% ipython --no-banner

In [1]: import numpy as np

In [2]: np.set_printoptions(precision=3, suppress=True, linewidth=200, legacy="1.25")

In [3]: rnd = lambda a: np.round(a, 3) + 0

In [4]: M = np.array([[-6, -6, 0, 0], [0, -9, 0, 0], [-6, -6, 0, 0], [0, -9, 0, 0]])

In [5]: t = np.radians(180)

In [6]: R = np.eye(4)

In [7]: R[0, 0] = R[2, 2] = np.cos(t)

In [8]: R[0, 2], R[2, 0] = -np.sin(t), np.sin(t)

In [9]: print(rnd(R))
[[-1.  0.  0.  0.]
 [ 0.  1.  0.  0.]
 [ 0.  0. -1.  0.]
 [ 0.  0.  0.  1.]]

In [10]: B = M @ R.T

In [11]: print(rnd(np.linalg.svd(M, compute_uv=False)), rnd(np.linalg.svd(B, compute_uv=False)))
[16.167  6.68   0.     0.   ] [16.167  6.68   0.     0.   ]

In [12]: print(rnd(np.linalg.det(R)), np.trace(R))
1.0 0.0

In [13]: print(np.kron(np.eye(2, dtype=int), M))
[[-6 -6  0  0  0  0  0  0]
 [ 0 -9  0  0  0  0  0  0]
 [-6 -6  0  0  0  0  0  0]
 [ 0 -9  0  0  0  0  0  0]
 [ 0  0  0  0 -6 -6  0  0]
 [ 0  0  0  0  0 -9  0  0]
 [ 0  0  0  0 -6 -6  0  0]
 [ 0  0  0  0  0 -9  0  0]]

In [14]: print(np.einsum("ii->", M))
-15

In [15]: print(rnd(np.linalg.det(M.T)))
0.0

In [16]: print(np.einsum("ij,ji->", M, M))
117

In [17]: print(rnd(np.linalg.norm(M, 2) / np.linalg.norm(M)))
0.924

In [18]: print(np.argsort(-np.linalg.norm(M, axis=0).round(6), kind="stable")[:3])
[1 0 2]

In [19]: print([round(float(x), 3) for x in np.linalg.svd(M, compute_uv=False)[:3]])
[16.167, 6.68, 0.0]

In [20]: print(np.linalg.matrix_rank(M, rtol=0.1))
2

In [21]: print(np.linalg.cond(M) > 100)
True

In [22]: X = np.array([[2, 1, 1, 1, -1, -2],
    ...:     [-1, -2, 1, 1, 2, -1],
    ...:     [1, -1, -1, -1, 1, -1],
    ...:     [-1, 2, -1, 1, 0, -2]])

In [23]: X[-1] = X[0] + 5 * X[1]

In [24]: print(X)
[[ 2  1  1  1 -1 -2]
 [-1 -2  1  1  2 -1]
 [ 1 -1 -1 -1  1 -1]
 [-3 -9  6  6  9 -7]]

In [25]: U, sv, VT = np.linalg.svd(X)

In [26]: print(np.argmax(sv[:-1] / (sv[1:] + 1e-6)) + 1)
3

In [27]: print(rnd(sv))
[17.433  3.529  2.377  0.   ]

In [28]: B = U[:, :3] @ np.diag(sv[:3]) @ VT[:3]

In [29]: print(rnd(np.linalg.norm(X - B, 2)), rnd(sv[3]))
0.0 0.0

In [30]: print(np.linalg.matrix_rank(X, rtol=0.05))
3

In [31]: print(rnd(B))
[[ 2.  1.  1.  1. -1. -2.]
 [-1. -2.  1.  1.  2. -1.]
 [ 1. -1. -1. -1.  1. -1.]
 [-3. -9.  6.  6.  9. -7.]]

In [32]: print(rnd(np.abs(X - B).max()))
0.0

In [33]: B = np.array([[0.7, 0.5],
    ...:     [0.6, -0.9],
    ...:     [-0.2, -1.0],
    ...:     [-0.6, 1.3],
    ...:     [-0.1, 0.3],
    ...:     [-0.6, 0.3],
    ...:     [-0.9, 0.8],
    ...:     [-0.8, 0.7]])

In [34]: cent = np.array([[-0.4, -0.7, 0.1, -1.8, -0.4, -0.1], [1.4, -0.2, 1.2, 0.1, 0.6, 1.1]])

In [35]: data = B @ cent

In [36]: print(rnd(data))
[[ 0.42 -0.59  0.67 -1.21  0.02  0.48]
 [-1.5  -0.24 -1.02 -1.17 -0.78 -1.05]
 [-1.32  0.34 -1.22  0.26 -0.52 -1.08]
 [ 2.06  0.16  1.5   1.21  1.02  1.49]
 [ 0.46  0.01  0.35  0.21  0.22  0.34]
 [ 0.66  0.36  0.3   1.11  0.42  0.39]
 [ 1.48  0.47  0.87  1.7   0.84  0.97]
 [ 1.3   0.42  0.76  1.51  0.74  0.85]]

In [37]: print(np.linalg.cond(data) > 100)
True

In [38]: print(np.linalg.matrix_rank(data, rtol=0.1))
2

In [39]: r = np.linalg.matrix_rank(data)

In [40]: print(r)
2

In [41]: N = np.linalg.svd(data)[2][r:].T

In [42]: print(np.linalg.matrix_rank(data.T @ data), np.linalg.matrix_rank(data @ data.T))
2 2

In [43]: print(N.shape)
(6, 4)

In [44]: print([int(np.linalg.matrix_rank(data[:, :j + 1])) for j in range(6)])
[1, 2, 2, 2, 2, 2]

In [45]: print(np.allclose(data @ N, 0))
True

In [46]: print([int(np.linalg.matrix_rank(np.delete(data, i, axis=0))) for i in range(8)])
[2, 2, 2, 2, 2, 2, 2, 2]

In [47]: print([int(np.linalg.matrix_rank(data[:i])) for i in range(1, len(data) + 1)])
[1, 2, 2, 2, 2, 2, 2, 2]

In [48]: U, sv, VT = np.linalg.svd(data)

In [49]: vecs = VT[:(sv > 1e-8).sum()]

In [50]: rng = np.random.default_rng(32953)

In [51]: x = data[4] + -3 * data[2] + rng.integers(2) * np.eye(6)[3]

In [52]: print(rnd(x))
[ 4.42 -1.01  4.01  0.43  1.78  3.58]

In [53]: print(np.linalg.matrix_rank(np.vstack([data, x])))
3

In [54]: print(np.allclose(vecs.T @ vecs @ x, x))
False

In [55]: print(rnd(np.linalg.norm(x - vecs.T @ vecs @ x)))
0.435

In [56]: arr = np.load("layer15.npy")

In [57]: print(arr)
[[ 0  3 -1]
 [-3  0 -2]
 [ 1  2  0]]

In [58]: print(rnd(np.linalg.det(arr.T)))
0.0

In [59]: print(rnd(np.linalg.eigvals(arr).sum().real))
0.0

In [60]: print(np.einsum("ii->", arr))
0

In [61]: print(rnd(np.linalg.det(arr[::-1])))
0.0

In [62]: print(rnd(np.linalg.eigvals(arr)))
[0.+3.742j 0.-3.742j 0.+0.j   ]

In [63]: print(np.einsum("ij,ji->", arr, arr))
-28

In [64]: print(rnd(np.poly(arr)))
[ 1.  0. 14.  0.]

In [65]: print(rnd(np.linalg.norm(arr) ** 2 / np.linalg.norm(arr, 2) ** 2))
2.0

In [66]: print(rnd(np.linalg.norm(arr, 2)))
3.742

In [67]: print(rnd(np.linalg.norm(arr[0] - arr[2])))
1.732

In [68]: print(rnd(np.linalg.norm(arr, axis=1)))
[3.162 3.606 2.236]

In [69]: print(rnd(np.linalg.norm(arr[0], 1)), rnd(np.linalg.norm(arr[0], np.inf)))
4.0 3.0

In [70]: gram = arr.T @ arr

In [71]: print((arr @ arr.T).shape)
(3, 3)

In [72]: print(rnd(np.linalg.eigvalsh(gram)[::-1]))
[14. 14.  0.]

In [73]: print(gram)
[[10  2  6]
 [ 2 13 -3]
 [ 6 -3  5]]

In [74]: print(np.diag(gram))
[10 13  5]

In [75]: print(np.trace(gram), (arr ** 2).sum())
28 28

In [76]: print(np.linalg.matrix_rank(gram))
2

In [77]: print(np.argsort(-np.linalg.norm(arr, axis=0).round(6), kind="stable")[:3])
[1 0 2]

In [78]: print(rnd(np.linalg.norm(arr, 2) / np.linalg.norm(arr)))
0.707

In [79]: print(np.linalg.matrix_rank(arr, rtol=0.1))
2

In [80]: print(np.linalg.cond(arr) > 100)
True

In [81]: x = np.array([5, 0, 3])

In [82]: print(arr @ (2 * x))
[ -6 -42  10]

In [83]: print((arr * x).sum(axis=1))
[ -3 -21   5]

In [84]: print(np.einsum("ij,j->i", arr, x))
[ -3 -21   5]

In [85]: K = np.load("case6.npy")

In [86]: print(K)
[[0.25 0.   0.25 0.   0.25 0.   0.   0.25]
 [0.25 0.25 0.25 0.   0.25 0.   0.   0.  ]
 [0.   0.   0.25 0.25 0.25 0.   0.25 0.  ]
 [0.   0.   0.5  0.5  0.   0.   0.   0.  ]
 [0.   0.   0.5  0.   0.5  0.   0.   0.  ]
 [0.   0.   0.   0.   0.   1.   0.   0.  ]
 [0.   0.   0.   0.   0.   0.   1.   0.  ]
 [0.25 0.   0.25 0.   0.25 0.   0.   0.25]]

In [87]: print([round(float(x), 3) for x in np.linalg.svd(K, compute_uv=False)[:3]])
[1.165, 1.017, 1.0]

In [88]: print(rnd(np.linalg.norm(K, 2) / np.linalg.norm(K)))
0.583

In [89]: print(np.linalg.matrix_rank(K, rtol=0.1))
7

In [90]: U, sv, VT = np.linalg.svd(K)

In [91]: print(rnd(sv))
[1.165 1.017 1.    0.613 0.373 0.278 0.127 0.   ]

In [92]: B = U[:, :7] @ np.diag(sv[:7]) @ VT[:7]

In [93]: print(rnd(np.linalg.norm(K - B) / np.linalg.norm(K)))
0.0

In [94]: print(rnd(B))
[[0.25 0.   0.25 0.   0.25 0.   0.   0.25]
 [0.25 0.25 0.25 0.   0.25 0.   0.   0.  ]
 [0.   0.   0.25 0.25 0.25 0.   0.25 0.  ]
 [0.   0.   0.5  0.5  0.   0.   0.   0.  ]
 [0.   0.   0.5  0.   0.5  0.   0.   0.  ]
 [0.   0.   0.   0.   0.   1.   0.   0.  ]
 [0.   0.   0.   0.   0.   0.   1.   0.  ]
 [0.25 0.   0.25 0.   0.25 0.   0.   0.25]]

In [95]: print(rnd(np.linalg.norm(K - B, 2)), rnd(sv[7]))
0.0 0.0

In [96]: print(np.linalg.matrix_rank(B))
7

In [97]: x = np.array([-1, 3, 0, 2, 2, -2, 1, 0])

In [98]: print((K @ x).argmax())
2

In [99]: print(np.sign((K @ x).round(6)))
[ 1.  1.  1.  1.  1. -1.  1.  1.]

In [100]: r = np.linalg.matrix_rank(K)

In [101]: print(r)
7

In [102]: N = np.linalg.svd(K)[2][r:].T

In [103]: print([int(np.linalg.matrix_rank(np.delete(K, i, axis=0))) for i in range(8)])
[7, 6, 6, 6, 6, 6, 6, 7]

In [104]: print(np.linalg.matrix_rank(K.T @ K), np.linalg.matrix_rank(K @ K.T))
7 7

In [105]: print(N.shape)
(8, 1)

In [106]: print(np.allclose(K @ N, 0))
True

In [107]: print(rnd(N[:, 0] / N[np.abs(N[:, 0]).round(6).argmax(), 0]))
[ 1. -1.  0.  0.  0.  0.  0. -1.]

In [108]: u = np.array([7, -1, -2])

In [109]: print(np.correlate(K[2], K[6], "full"))
[0.   0.   0.   0.25 0.25 0.25 0.   0.25 0.   0.   0.   0.   0.   0.   0.  ]

In [110]: print(rnd(np.polyval(u, K[2])))
[-2.    -2.    -1.812 -1.812 -1.812 -2.    -1.812 -2.   ]

In [111]: print(np.convolve(K[2], u))
[ 0.    0.    1.75  1.5   1.   -0.75  1.25 -0.25 -0.5   0.  ]

In [112]: print(np.cross(K[2, :3], K[6, :3]))
[0. 0. 0.]

In [113]: feats = np.array([[-0.3, -0.6, -1.9, 0.2, 0.3, 0.5, 0.2, 0.4, 0.3],
     ...:     [-0.9, -2.8, 0.7, -0.7, 0.4, 0.3, 1.4, -0.1, -1.2],
     ...:     [0.8, -0.2, 1.0, 0.2, -0.2, 0.0, 0.2, 1.5, -1.0],
     ...:     [0.3, 0.6, 0.5, -0.1, -1.1, 0.4, -0.1, -1.3, -0.9],
     ...:     [-0.7, -0.3, -0.2, 2.1, 0.2, -0.2, 2.0, -0.8, 0.2],
     ...:     [-1.5, 1.0, 0.4, -0.2, 0.9, -1.0, 0.4, -0.7, 0.9]])

In [114]: print(feats)
[[-0.3 -0.6 -1.9  0.2  0.3  0.5  0.2  0.4  0.3]
 [-0.9 -2.8  0.7 -0.7  0.4  0.3  1.4 -0.1 -1.2]
 [ 0.8 -0.2  1.   0.2 -0.2  0.   0.2  1.5 -1. ]
 [ 0.3  0.6  0.5 -0.1 -1.1  0.4 -0.1 -1.3 -0.9]
 [-0.7 -0.3 -0.2  2.1  0.2 -0.2  2.  -0.8  0.2]
 [-1.5  1.   0.4 -0.2  0.9 -1.   0.4 -0.7  0.9]]

In [115]: x = np.array([4, -5, 2, 4, 8, -7, -7, 5, 7])

In [116]: a = np.maximum(feats @ x, 0)

In [117]: print(rnd(feats.T @ a))
[-1.32  2.06  5.02  0.34  2.1  -3.    2.26  4.67 -1.5 ]

In [118]: print(rnd(np.tanh(feats @ x)))
[ 0.38  -1.     1.    -1.    -1.     0.997]

In [119]: gram = feats.T @ feats

In [120]: print((feats @ feats.T).shape)
(6, 6)

In [121]: print(rnd(np.linalg.eigvalsh(gram)[::-1]))
[14.955 12.111  6.897  5.712  4.126  0.37   0.     0.     0.   ]

In [122]: print(rnd(np.diag(gram)))
[4.37 9.69 5.55 5.03 2.35 1.54 6.21 5.24 4.19]

In [123]: print(rnd(np.linalg.svd(feats, compute_uv=False) ** 2))
[14.955 12.111  6.897  5.712  4.126  0.37 ]

In [124]: A = np.load("a.npy")

In [125]: print(A)
[[ 0  3 -1 -3 -1 -3  1]
 [-2  0 -3 -3 -3  3  3]
 [-2  1 -1  3 -3  3  0]
 [-1 -2 -3  1  3 -2  2]]

In [126]: u = np.array([5, 5])

In [127]: print(np.cross(A[2, :3], A[1, :3]))
[-3 -4  2]

In [128]: print(np.convolve(A[2], u))
[-10  -5   0  10   0   0  15   0]

In [129]: print(np.correlate(A[2], A[1], "full"))
[ -6  -3   6   9   6  -9  16 -11   2 -15   6  -6   0]

In [130]: t = np.radians(88)

In [131]: R = np.eye(7)

In [132]: R[5, 5] = R[0, 0] = np.cos(t)

In [133]: R[5, 0], R[0, 5] = -np.sin(t), np.sin(t)

In [134]: print(rnd(R))
[[ 0.035  0.     0.     0.     0.     0.999  0.   ]
 [ 0.     1.     0.     0.     0.     0.     0.   ]
 [ 0.     0.     1.     0.     0.     0.     0.   ]
 [ 0.     0.     0.     1.     0.     0.     0.   ]
 [ 0.     0.     0.     0.     1.     0.     0.   ]
 [-0.999  0.     0.     0.     0.     0.035  0.   ]
 [ 0.     0.     0.     0.     0.     0.     1.   ]]

In [135]: B = A @ R.T

In [136]: print(np.allclose(A @ A.T, B @ B.T))
True

In [137]: print(rnd(np.linalg.svd(A, compute_uv=False)), rnd(np.linalg.svd(B, compute_uv=False)))
[7.755 6.515 5.583 3.198] [7.755 6.515 5.583 3.198]

In [138]: x = np.array([-2, 2, 1, 1, -1, -2, 2])

In [139]: a = np.maximum(A @ x, 0)

In [140]: print(a)
[11  1  5  1]

In [141]: print(np.maximum(A @ x, 0) - np.maximum(-A @ x, 0))
[11  1  5  1]

In [142]: print(np.flatnonzero(a > 1e-9))
[0 1 2 3]

In [143]: print(A.T @ a)
[-13  36 -22 -20 -26 -17  16]

In [144]: def softmax(z):
     ...:     e = np.exp(z - z.max(axis=-1, keepdims=True))
     ...:     return e / e.sum(axis=-1, keepdims=True)
     ...: 

In [145]: print(rnd(softmax(10 * A[1])))
[0.  0.  0.  0.  0.  0.5 0.5]

In [146]: print(rnd(softmax(A).sum(axis=1)))
[1. 1. 1. 1.]

In [147]: print(rnd(softmax(A[1] + 4)))
[0.003 0.024 0.001 0.001 0.001 0.485 0.485]

In [148]: scores = A @ A.T / np.sqrt(7)

In [149]: print(softmax(scores).round(6).argmax(axis=1))
[0 1 2 3]

In [150]: print(rnd(softmax(scores)[1] @ A))
[-2.  0. -3. -3. -3.  3.  3.]

In [151]: print(rnd(softmax(scores)))
[[1.    0.    0.    0.   ]
 [0.    1.    0.    0.   ]
 [0.    0.002 0.998 0.   ]
 [0.    0.    0.    1.   ]]

In [152]: mat = np.array([[4, 0, 1, 5, 4], [5, 1, 2, 0, 5], [5, 2, 1, 3, 2]]) * (rng.random((3, 5)) < 0.3)

In [153]: print(mat)
[[0 0 0 0 0]
 [0 0 2 0 0]
 [5 0 0 3 0]]

In [154]: U, sv, VT = np.linalg.svd(mat)

In [155]: print(np.argmax(sv[:-1] / (sv[1:] + 1e-6)) + 1)
2

In [156]: print(rnd(sv))
[5.831 2.    0.   ]

In [157]: B = U[:, :2] @ np.diag(sv[:2]) @ VT[:2]

In [158]: print(rnd(np.linalg.norm(mat - B) / np.linalg.norm(mat)))
0.0

In [159]: print(np.linalg.matrix_rank(B))
2
